$ python -q
>>> import numpy as np
>>> from numpy import linalg as LA
>>> np.set_printoptions(precision=2, suppress=True, linewidth=100, floatmode="fixed")
>>> tidy = lambda a: np.round(a, 2) + 0
>>> other = np.array([[0, 1, -1, -2], [1, -1, -2, -1], [-1, 0, 0, 1], [0, 0, 2, 0]])
>>> M = other + other.T
>>> print(M)
[[ 0  2 -2 -2]
 [ 2 -2 -2 -1]
 [-2 -2  0  3]
 [-2 -1  3  0]]
>>> # symmetric, so the eigenvalues are real
>>> rng = np.random.default_rng(15946)
>>> z = rng.permutation(4)
>>> other = M[:, z] * rng.choice([-1, 1], 4)
>>> print(other)
[[ 2  2  0  2]
 [ 1 -2  2  2]
 [-3 -2 -2  0]
 [ 0 -1 -2 -3]]
>>> U, _, vt = LA.svd(M.T @ other)
>>> print(tidy(U @ vt))
[[ 0.00  0.00  1.00  0.00]
 [ 0.00  1.00  0.00  0.00]
 [ 0.00  0.00  0.00 -1.00]
 [-1.00  0.00  0.00  0.00]]
>>> z = rng.permutation(4)
>>> print(z)
[3 2 0 1]
>>> other = M[z][:, z]
>>> print(np.allclose(other, M))
False
>>> print(tidy(LA.det(other)), tidy(LA.det(M[z])))
-80.0 80.0
>>> print(other)
[[ 0  3 -2 -1]
 [ 3  0 -2 -2]
 [-2 -2  0  2]
 [-1 -2  2 -2]]
>>> print(np.diag(other))
[ 0  0  0 -2]
>>> print(np.trace(other))
-2
>>> other = np.array([[-3, -1, 0, 0, 2, 1],
...     [1, -1, 3, 1, 3, 1],
...     [1, 3, -3, -3, 1, -1],
...     [-1, 1, -2, -3, -3, -1],
...     [0, 1, 2, -2, -3, 2],
...     [-3, 1, -1, 1, 1, 0]])
>>> K = other - other.T
>>> print(K)
[[ 0 -2 -1  1  2  4]
 [ 2  0  0  0  2  0]
 [ 1  0  0 -1 -1  0]
 [-1  0  1  0 -1 -2]
 [-2 -2  1  1  0  1]
 [-4  0  0  2 -1  0]]
>>> vec = np.array([-1, -5, -2, -1, 4, 2])
>>> print(tidy(LA.det(K)))
4.0
>>> Q = LA.solve(np.eye(6) - K, np.eye(6) + K)
>>> print(tidy(Q @ Q.T))
[[1.00 0.00 0.00 0.00 0.00 0.00]
 [0.00 1.00 0.00 0.00 0.00 0.00]
 [0.00 0.00 1.00 0.00 0.00 0.00]
 [0.00 0.00 0.00 1.00 0.00 0.00]
 [0.00 0.00 0.00 0.00 1.00 0.00]
 [0.00 0.00 0.00 0.00 0.00 1.00]]
>>> print(tidy(LA.det(Q)))
1.0
>>> J = np.loadtxt("m.csv", delimiter=",")
>>> print(J)
[[1.00 0.00 0.00 0.00]
 [0.50 0.50 0.00 0.00]
 [0.00 0.00 1.00 0.00]
 [0.25 0.25 0.25 0.25]]
>>> # row-stochastic, so 1 is an eigenvalue
>>> print(tidy(np.sort(np.abs(LA.eigvals(J)))))
[0.25 0.50 1.00 1.00]
>>> print(tidy(LA.matrix_power(J, 2)))
[[1.00 0.00 0.00 0.00]
 [0.75 0.25 0.00 0.00]
 [0.00 0.00 1.00 0.00]
 [0.44 0.19 0.31 0.06]]
>>> LA.determinant(J)
Traceback (most recent call last):
  File "<python-input-35>", line 1, in <module>
    LA.determinant(J)
    ^^^^^^^^^^^^^^
AttributeError: module 'numpy.linalg' has no attribute 'determinant'
>>> assert J == J.T
Traceback (most recent call last):
  File "<python-input-36>", line 1, in <module>
    assert J == J.T
           ^^^^^^^^
ValueError: The truth value of an array with more than one element is ambiguous. Use a.any() or a.all()
>>> J.inv()
Traceback (most recent call last):
  File "<python-input-37>", line 1, in <module>
    J.inv()
    ^^^^^
AttributeError: 'numpy.ndarray' object has no attribute 'inv'
>>> other = J + rng.integers(-2, 3, (4, 3)) @ rng.integers(-2, 3, (3, 4))
>>> print(other)
[[ 0.00  3.00 -3.00  4.00]
 [ 2.50  5.50 -4.00  4.00]
 [ 1.00  1.00 -4.00  4.00]
 [-1.75  2.25  2.25  0.25]]
>>> print(other - J)
[[-1.00  3.00 -3.00  4.00]
 [ 2.00  5.00 -4.00  4.00]
 [ 1.00  1.00 -5.00  4.00]
 [-2.00  2.00  2.00  0.00]]
>>> print(tidy(LA.svd(other - J, compute_uv=False)))
[11.25  4.28  2.48  0.00]
>>> mat = np.load("run11.npy")
>>> print(mat)
[[ 5.09 -2.03 -0.85  1.25]
 [-4.61  1.40 -1.92  1.50]
 [ 1.49  1.41 -2.79 -0.90]
 [ 3.11 -8.18  3.82 -6.56]
 [ 0.13  2.97 -3.71  1.61]
 [-0.63 -6.52  3.17 -1.91]
 [ 4.27 -0.83 -1.59  2.06]
 [-1.03  0.65 -1.89 -1.13]
 [ 1.64 -4.74  1.58 -1.47]
 [ 0.47  6.40 -6.21  0.80]
 [ 0.81  1.59 -2.82  7.11]
 [ 2.55 -0.20 -1.79 -2.56]
 [ 7.87 -0.55 -2.30  3.27]
 [ 8.39 -2.04 -1.31  0.02]
 [-0.52 -0.29 -1.29  1.80]
 [ 1.03 -3.41  0.72  1.84]
 [ 5.25 -2.77 -0.34 -0.60]
 [ 4.35 -5.57  1.79 -5.70]
 [-0.29 -0.94 -0.86  1.13]
 [ 0.57  0.72 -2.17  1.37]
 [ 3.48  3.13 -4.31  4.52]
 [ 2.71 -2.95  0.15 -0.80]
 [ 3.97  1.21 -3.01  5.20]
 [ 6.36 -8.87  3.86 -4.63]
 [ 6.24 -2.78 -0.48 -2.16]
 [ 8.45 -2.69 -0.86 -0.29]
 [ 4.22  1.51 -3.26  1.32]
 [ 2.01  1.79 -3.14  3.59]
 [ 6.08  0.95 -3.12  1.79]
 [-4.99  2.78 -2.84  1.32]
 [ 6.50 -6.58  2.20 -4.29]
 [ 0.85 -1.75 -0.44 -1.23]
 [ 5.28 -4.44  0.84 -0.81]]
>>> vec = np.array([1, 1, 2, 3])
>>> print(np.sign((mat @ vec).round(6)))
[ 1.00 -1.00 -1.00 -1.00  1.00 -1.00  1.00 -1.00 -1.00 -1.00  1.00 -1.00  1.00  1.00  1.00  1.00
  0.00 -1.00  1.00  1.00  1.00 -1.00  1.00 -1.00 -1.00  1.00  1.00  1.00  1.00 -1.00 -1.00 -1.00
  1.00]
>>> print(mat @ np.eye(4)[1])
[-2.03  1.40  1.41 -8.18  2.97 -6.52 -0.83  0.65 -4.74  6.40  1.59 -0.20 -0.55 -2.04 -0.29 -3.41
 -2.77 -5.57 -0.94  0.72  3.13 -2.95  1.21 -8.87 -2.78 -2.69  1.51  1.79  0.95  2.78 -6.58 -1.75
 -4.44]
>>> z = mat[:, 3] > np.median(mat[:, 3])
>>> r0 = mat[z].mean(axis=0) - mat[~z].mean(axis=0)
>>> print(((mat - mat.mean(axis=0)) @ r0 > 0).astype(int))
[0 1 1 0 1 0 1 1 0 1 1 0 1 0 1 0 0 0 1 1 1 0 1 0 0 0 1 1 1 1 0 0 0]
>>> dist = LA.norm(mat[:, None] - mat[None], axis=-1)
>>> print(dist.mean(axis=1).argmax())
3
>>> print(np.unravel_index(dist.round(6).argmax(), dist.shape))
(np.int64(9), np.int64(23))
>>> Z = mat[[18, 9]].astype(float)
>>> for _ in range(6):
...     z = LA.norm(mat[:, None] - Z, axis=-1).argmin(axis=1)
...     Z = np.array([mat[z == j].mean(axis=0) for j in range(2)])
... 
>>> print(z)
[0 1 1 0 1 0 1 1 0 1 1 0 1 0 1 0 0 0 1 1 1 0 1 0 0 0 1 1 1 1 0 0 0]
>>> print(tidy(Z[1] - Z[0]))
[-2.79  5.50 -3.53  4.01]
>>> print(np.bincount(z))
[16 17]
>>> print(tidy(Z))
[[ 4.20 -4.10  0.75 -1.87]
 [ 1.41  1.41 -2.78  2.14]]
>>> proj = mat @ LA.solve(mat.T @ mat, mat.T)
>>> print(np.allclose(proj @ proj, proj))
True
>>> print(tidy(LA.eigvalsh(proj)))
[0.00 0.00 0.00 0.00 0.00 0.00 0.00 0.00 0.00 0.00 0.00 0.00 0.00 0.00 0.00 0.00 0.00 0.00 0.00
 0.00 0.00 0.00 0.00 0.00 0.00 0.00 0.00 0.00 0.00 1.00 1.00 1.00 1.00]
>>> print(tidy(proj @ mat[:, 0]))
[ 5.09 -4.61  1.49  3.11  0.13 -0.63  4.27 -1.03  1.64  0.47  0.81  2.55  7.87  8.39 -0.52  1.03
  5.25  4.35 -0.29  0.57  3.48  2.71  3.97  6.36  6.24  8.45  4.22  2.01  6.08 -4.99  6.50  0.85
  5.28]
>>> print(LA.matrix_rank(np.eye(33) - proj))
29
>>> W0 = np.load("mat.npy")
>>> print(W0)
[[ 17.61  -5.55   7.68]
 [ 15.76 -12.12  -2.13]
 [ -6.83   4.89 -18.15]
 [-10.55   6.77 -15.59]
 [-14.68   7.55 -11.30]
 [ 19.07  -5.39   2.66]
 [ -2.70 -19.73  -1.85]
 [ 14.14  -1.29 -14.09]
 [ -0.91 -11.41 -16.40]
 [ 13.62  13.17   6.40]]
>>> Q, R = LA.qr(mat)
>>> print(np.allclose(R.T @ R, mat.T @ mat))
True
>>> print(np.trace(Q @ Q.T))
4.0
>>> z = W0[:, 0] > np.median(W0[:, 0])
>>> r0 = W0[z].mean(axis=0) - W0[~z].mean(axis=0)
>>> print(z.astype(int))
[1 1 0 0 0 1 0 1 0 1]
>>> print(np.argsort(-np.abs(r0).round(6), kind="stable"))
[0 2 1]
>>> print(((W0 - W0.mean(axis=0)) @ r0 > 0).astype(int))
[1 1 0 0 0 1 0 1 0 1]
>>> print((((W0 - W0.mean(axis=0)) @ r0 > 0) == z).mean())
1.0
>>> W = np.array([[-3, 4, 3, 0, -8], [1, -5, -4, -7, 4], [-3, 6, 5, 9, -1]])
>>> b = np.array([3, 3, 0, 3, 3])
>>> H = np.maximum(W0 @ W + b, 0)
>>> print(LA.matrix_rank(H))
5
>>> Z = np.array([[0, -2, -1], [-1, 0, -1], [-1, 2, 0], [-1, 1, 2], [-1, 1, 0]])
>>> print(W @ Z)
[[  1   4  -1]
 [ 12 -13 -10]
 [-19  24  15]]
>>> cen = W0 - W0.mean(axis=0)
>>> U, s, vt = LA.svd(cen, full_matrices=False)
>>> print(tidy(s ** 2 / (s ** 2).sum()))
[0.63 0.27 0.10]
>>> print(np.abs(U[:, 0]).argmax())
4
>>> print(tidy((s ** 2).sum() ** 2 / (s ** 4).sum()))
2.08
>>> print(tidy(np.abs(vt[-1])))
[0.58 0.09 0.81]
>>> print(np.abs(vt[0]).argmax())
0
>>> print(tidy(s))
[46.04 29.98 18.33]
>>> print(tidy(vt[0] * np.sign(vt[0, np.abs(vt[0]).argmax()])))
[ 0.80 -0.26  0.54]
